% ipython --no-banner

In [1]: import numpy as np

In [2]: import numpy.linalg as la

In [3]: np.set_printoptions(precision=3, suppress=True, linewidth=160, legacy="1.25")

In [4]: rd = lambda a: np.round(a, 3) + 0

In [5]: m1 = np.load("out17.npy")

In [6]: m1
Out[6]: 
array([[-2,  0,  0,  0,  0],
       [ 2,  2,  0,  0,  0],
       [-2,  3,  1,  0,  0],
       [ 2,  2, -1, -1,  0],
       [ 3,  3, -2, -3,  1]])

In [7]: M2 = m1 / la.norm(m1, axis=1, keepdims=True)

In [8]: gram = M2 @ M2.T

In [9]: (gram - 2 * np.eye(5)).round(6).argmax(axis=1)
Out[9]: array([2, 3, 0, 4, 3])

In [10]: rd(la.norm(M2, axis=1))
Out[10]: array([1., 1., 1., 1., 1.])

In [11]: rd(gram)
Out[11]: 
array([[ 1.   , -0.707,  0.535, -0.632, -0.53 ],
       [-0.707,  1.   ,  0.189,  0.894,  0.75 ],
       [ 0.535,  0.189,  1.   ,  0.085,  0.047],
       [-0.632,  0.894,  0.085,  1.   ,  0.95 ],
       [-0.53 ,  0.75 ,  0.047,  0.95 ,  1.   ]])

In [12]: rd(gram[4])
Out[12]: array([-0.53 ,  0.75 ,  0.047,  0.95 ,  1.   ])

In [13]: rng = np.random.default_rng(227581)

In [14]: lab = rng.permutation(5)

In [15]: M2 = m1[:, lab] * rng.choice([-1, 1], 5)

In [16]: M2
Out[16]: 
array([[ 0,  0, -2,  0,  0],
       [ 0,  2,  2,  0,  0],
       [ 0,  3, -2,  1,  0],
       [ 1,  2,  2, -1,  0],
       [ 3,  3,  3, -2,  1]])

In [17]: U, _, Vh = la.svd(m1.T @ M2)

In [18]: rd(la.lstsq(m1, M2)[0])
Out[18]: 
array([[ 0.,  0.,  1.,  0.,  0.],
       [ 0.,  1.,  0.,  0.,  0.],
       [ 0.,  0.,  0.,  1.,  0.],
       [-1.,  0.,  0.,  0.,  0.],
       [ 0.,  0.,  0.,  0.,  1.]])

In [19]: w, vecs = la.eig(m1)

In [20]: np.prod(w)
Out[20]: 4.0

In [21]: w
Out[21]: array([ 1., -1.,  1.,  2., -2.])

In [22]: M2 = np.array([[-2, 3], [-1, -3], [-3, 1], [3, 0], [-3, 2]])

In [23]: np.einsum("ik,kj->ij", m1, M2)
Out[23]: 
array([[  4,  -6],
       [ -6,   0],
       [ -2, -14],
       [ -6,  -1],
       [-15,   0]])

In [24]: np.einsum("ij->j", m1)
Out[24]: array([ 3, 10, -2, -4,  1])

In [25]: np.einsum("ij,ij->i", m1, m1)
Out[25]: array([ 4,  8, 14, 10, 32])

In [26]: np.einsum("ik,kj->ji", m1, M2)
Out[26]: 
array([[  4,  -6,  -2,  -6, -15],
       [ -6,   0, -14,  -1,   0]])

In [27]: W0 = np.load("sample12.npy")

In [28]: W0
Out[28]: 
array([[  0.2,   0.9,  -1.2,   0.4],
       [ -0.5,  -1.2,   1.2,  -0.2],
       [  0.9,   0.5,  -1.1,   0.6],
       [  0.7,   0.7,  -0.2,   0.4],
       [  0.5,   2. ,   2.6,   0.8],
       [ -0.6,  -0.2,  -0.2,   0.1],
       [  0. ,   0. ,  -0.1,  -0.2],
       [  0.3,  -0.2,   1.2,   0.8],
       [ -0.5,   1.7,  -0.2,   0.2],
       [  0.7,  -0.4,  -2. ,   0.4],
       [-18. ,  -3. ,  -4. ,  -4. ]])

In [29]: gram = np.cov(W0, rowvar=False)

In [30]: np.argsort(-W0.std(axis=0).round(6), kind="stable")
Out[30]: array([0, 2, 1, 3])

In [31]: np.median(W0, axis=0)
Out[31]: array([ 0.2,  0. , -0.2,  0.4])

In [32]: hat = W0 @ la.solve(W0.T @ W0, W0.T)

In [33]: np.allclose(hat @ hat, hat)
Out[33]: True

In [34]: F = np.diag(np.array([-1, -2])) + 5 * np.eye(2, k=1) + 5 * np.eye(2, k=-1)

In [35]: F
Out[35]: 
array([[-1.,  5.],
       [ 5., -2.]])

In [36]: [round(float(la.det(F[:i, :i])), 2) + 0 for i in range(1, 3)]
Out[36]: [-1.0, -23.0]

In [37]: M2 = F[0, 0] * F[1:] - np.outer(F[1:, 0], F[0])

In [38]: M2
Out[38]: array([[  0., -23.]])

In [39]: np.flatnonzero(~M2.round(6).any(axis=1))
Out[39]: array([], dtype=int64)

In [40]: F[:, 0] / F[0, 0]
Out[40]: array([ 1., -5.])

In [41]: X = np.load("a.npy")

In [42]: X
Out[42]: 
array([[1, 1, 0, 0],
       [0, 0, 0, 2],
       [2, 0, 0, 0],
       [0, 0, 2, 0]])

In [43]: w, vecs = la.eig(F)

In [44]: rd(w)
Out[44]: array([ 3.525, -6.525])

In [45]: rd(np.sort(la.eigvals(F @ F)))
Out[45]: array([12.425, 42.575])

In [46]: M2 = np.array([[0, 6], [0, 1], [1, 4], [4, 8]])

In [47]: np.einsum("ik,kj->ij", X, M2)
Out[47]: 
array([[ 0,  7],
       [ 8, 16],
       [ 0, 12],
       [ 2,  8]])

In [48]: np.einsum("ik,kj->ji", X, M2)
Out[48]: 
array([[ 0,  8,  0,  2],
       [ 7, 16, 12,  8]])

In [49]: M2.T @ X.T
Out[49]: 
array([[ 0,  8,  0,  2],
       [ 7, 16, 12,  8]])

In [50]: la.matrix_rank(np.vstack([X, M2.T]))
Out[50]: 4

In [51]: np.vstack([X, M2.T]).shape
Out[51]: (6, 4)

In [52]: np.kron(np.eye(2, dtype=int), X)
Out[52]: 
array([[1, 1, 0, 0, 0, 0, 0, 0],
       [0, 0, 0, 2, 0, 0, 0, 0],
       [2, 0, 0, 0, 0, 0, 0, 0],
       [0, 0, 2, 0, 0, 0, 0, 0],
       [0, 0, 0, 0, 1, 1, 0, 0],
       [0, 0, 0, 0, 0, 0, 0, 2],
       [0, 0, 0, 0, 2, 0, 0, 0],
       [0, 0, 0, 0, 0, 0, 2, 0]])

In [53]: np.einsum("ij,ji->", X, X)
Out[53]: 1

In [54]: np.einsum("ii->", X)
Out[54]: 1

In [55]: rd(np.poly(X))
Out[55]: array([ 1., -1.,  0.,  0., -8.])

In [56]: J = np.array([[1.3, 0.5, -0.4],
    ...:     [1.3, 0.8, 0.7],
    ...:     [0.6, -1.6, 0.5],
    ...:     [-0.5, -0.6, -0.7],
    ...:     [-0.2, 0.1, 1.2],
    ...:     [1.0, 0.1, 0.5],
    ...:     [-1.5, 1.1, 0.3],
    ...:     [-0.5, -0.5, 0.7],
    ...:     [0.6, -1.6, -1.7],
    ...:     [-0.9, -0.4, -1.5],
    ...:     [1.9, -1.1, 1.5],
    ...:     [-0.3, 0.8, -1.2],
    ...:     [-0.2, 0.0, 1.2],
    ...:     [-1.3, 0.4, -1.2],
    ...:     [-0.1, -0.5, -1.8],
    ...:     [0.7, -1.2, 0.5],
    ...:     [-1.2, -0.4, -0.4],
    ...:     [-0.6, -0.2, 0.4],
    ...:     [0.1, 0.2, 0.5]])

In [57]: J[16] *= 10

In [58]: J
Out[58]: 
array([[  1.3,   0.5,  -0.4],
       [  1.3,   0.8,   0.7],
       [  0.6,  -1.6,   0.5],
       [ -0.5,  -0.6,  -0.7],
       [ -0.2,   0.1,   1.2],
       [  1. ,   0.1,   0.5],
       [ -1.5,   1.1,   0.3],
       [ -0.5,  -0.5,   0.7],
       [  0.6,  -1.6,  -1.7],
       [ -0.9,  -0.4,  -1.5],
       [  1.9,  -1.1,   1.5],
       [ -0.3,   0.8,  -1.2],
       [ -0.2,   0. ,   1.2],
       [ -1.3,   0.4,  -1.2],
       [ -0.1,  -0.5,  -1.8],
       [  0.7,  -1.2,   0.5],
       [-12. ,  -4. ,  -4. ],
       [ -0.6,  -0.2,   0.4],
       [  0.1,   0.2,   0.5]])

In [59]: Ac = (J - J.mean(axis=0)) / J.std(axis=0)

In [60]: rd(Ac.std(axis=0))
Out[60]: array([1., 1., 1.])

In [61]: np.argwhere(np.abs(Ac) > 2)
Out[61]: 
array([[16,  0],
       [16,  1],
       [16,  2]])

In [62]: coef = la.lstsq(np.delete(Ac, 2, axis=1), Ac[:, 2])[0]

In [63]: rd(coef)
Out[63]: array([0.644, 0.1  ])

In [64]: rd(1 - np.var(Ac[:, 2] - np.delete(Ac, 2, axis=1) @ coef))
Out[64]: 0.506

In [65]: np.abs(coef).argmax()
Out[65]: 0

In [66]: T = np.stack([X, 2 * X, X[::-1]])

In [67]: T.shape
Out[67]: (3, 4, 4)

In [68]: rd(la.norm(T, axis=(1, 2)))
Out[68]: array([3.742, 7.483, 3.742])

In [69]: np.einsum("bij,cij->bc", T, T)
Out[69]: 
array([[14, 28,  0],
       [28, 56,  0],
       [ 0,  0, 14]])

In [70]: rd(la.det(T))
Out[70]: array([  -8., -128.,   -8.])

In [71]: T.sum(axis=0)
Out[71]: 
array([[3, 3, 2, 0],
       [2, 0, 0, 6],
       [6, 0, 0, 2],
       [1, 1, 6, 0]])

In [72]: Ac = J - J.mean(axis=0)

In [73]: vecs = la.svd(Ac)[2][:1]

In [74]: M2 = Ac - Ac @ vecs.T @ vecs

In [75]: rd((Ac @ vecs.T).std(axis=0))
Out[75]: array([3.105])

In [76]: rd(la.norm(M2) / la.norm(Ac))
Out[76]: 0.368

In [77]: rd(np.cov(Ac @ vecs.T, rowvar=False))
Out[77]: 10.179

In [78]: rd(J.mean(axis=0))
Out[78]: array([-0.558, -0.405, -0.237])

In [79]: rd(np.diff(J, axis=0))
Out[79]: 
array([[  0. ,   0.3,   1.1],
       [ -0.7,  -2.4,  -0.2],
       [ -1.1,   1. ,  -1.2],
       [  0.3,   0.7,   1.9],
       [  1.2,   0. ,  -0.7],
       [ -2.5,   1. ,  -0.2],
       [  1. ,  -1.6,   0.4],
       [  1.1,  -1.1,  -2.4],
       [ -1.5,   1.2,   0.2],
       [  2.8,  -0.7,   3. ],
       [ -2.2,   1.9,  -2.7],
       [  0.1,  -0.8,   2.4],
       [ -1.1,   0.4,  -2.4],
       [  1.2,  -0.9,  -0.6],
       [  0.8,  -0.7,   2.3],
       [-12.7,  -2.8,  -4.5],
       [ 11.4,   3.8,   4.4],
       [  0.7,   0.4,   0.1]])

In [80]: J.shape
Out[80]: (19, 3)

In [81]: np.count_nonzero(J)
Out[81]: 56

In [82]: la.matrix_rank(J)
Out[82]: 3

In [83]: J.sum(axis=0)
Out[83]: array([-10.6,  -7.7,  -4.5])

In [84]: rd(J.sum(axis=1))
Out[84]: array([  1.4,   2.8,  -0.5,  -1.8,   1.1,   1.6,  -0.1,  -0.3,  -2.7,  -2.8,   2.3,  -0.7,   1. ,  -2.1,  -2.4,   0. , -20. ,  -0.4,   0.8])

In [85]: rd(la.svd(J, compute_uv=False))
Out[85]: array([13.867,  3.92 ,  3.793])

In [86]: x0 = np.array([-3, -3, 3])

In [87]: target = J @ x0

In [88]: rd(target)
Out[88]: array([-6.6, -4.2,  4.5,  1.2,  3.9, -1.8,  2.1,  5.1, -2.1, -0.6,  2.1, -5.1,  4.2, -0.9, -3.6,  3. , 36. ,  3.6,  0.6])

In [89]: rd(la.solve(J.T @ J, J.T @ target))
Out[89]: array([-3., -3.,  3.])

In [90]: rd(la.pinv(J) @ J)
Out[90]: 
array([[1., 0., 0.],
       [0., 1., 0.],
       [0., 0., 1.]])

In [91]: target = target + 0.3 * rng.normal(size=19)

In [92]: rd(target)
Out[92]: array([-7.443, -4.274,  4.557,  1.432,  3.595, -2.238,  2.295,  4.676, -1.79 , -0.1  ,  1.906, -5.364,  4.348, -0.684, -3.235,  2.845, 36.478,  3.661,  0.66 ])

In [93]: coef, *_ = la.lstsq(J, target)

In [94]: rd(la.norm(target - J @ coef))
Out[94]: 1.247

In [95]: rd(coef)
Out[95]: array([-3.014, -3.022,  2.902])

In [96]: [round(float(la.norm(la.solve(J.T @ J + lam * np.eye(3), J.T @ target))), 2) for lam in (0, 1, 10, 100)]
Out[96]: [5.16, 4.91, 3.61, 1.78]

In [97]: u = np.array([0, 0, 8, 8, 7]) + 0.5

In [98]: K = np.eye(5) - 2 * np.outer(u, u) / (u @ u)

In [99]: rd(K)
Out[99]: 
array([[ 0.998, -0.002, -0.042, -0.042, -0.037],
       [-0.002,  0.998, -0.042, -0.042, -0.037],
       [-0.042, -0.042,  0.282, -0.718, -0.634],
       [-0.042, -0.042, -0.718,  0.282, -0.634],
       [-0.037, -0.037, -0.634, -0.634,  0.441]])

In [100]: x0 = np.array([1, -3, -2, -2, -2])

In [101]: [p for p in range(1, 25) if np.allclose(la.matrix_power(K, p), np.eye(5))]
Out[101]: [2, 4, 6, 8, 10, 12, 14, 16, 18, 20, 22, 24]

In [102]: rd(la.inv(K))
Out[102]: 
array([[ 0.998, -0.002, -0.042, -0.042, -0.037],
       [-0.002,  0.998, -0.042, -0.042, -0.037],
       [-0.042, -0.042,  0.282, -0.718, -0.634],
       [-0.042, -0.042, -0.718,  0.282, -0.634],
       [-0.037, -0.037, -0.634, -0.634,  0.441]])

In [103]: 5 - la.matrix_rank(K - np.eye(5), tol=1e-8)
Out[103]: 4

In [104]: rd(np.abs(la.eigvals(K)))
Out[104]: array([1., 1., 1., 1., 1.])
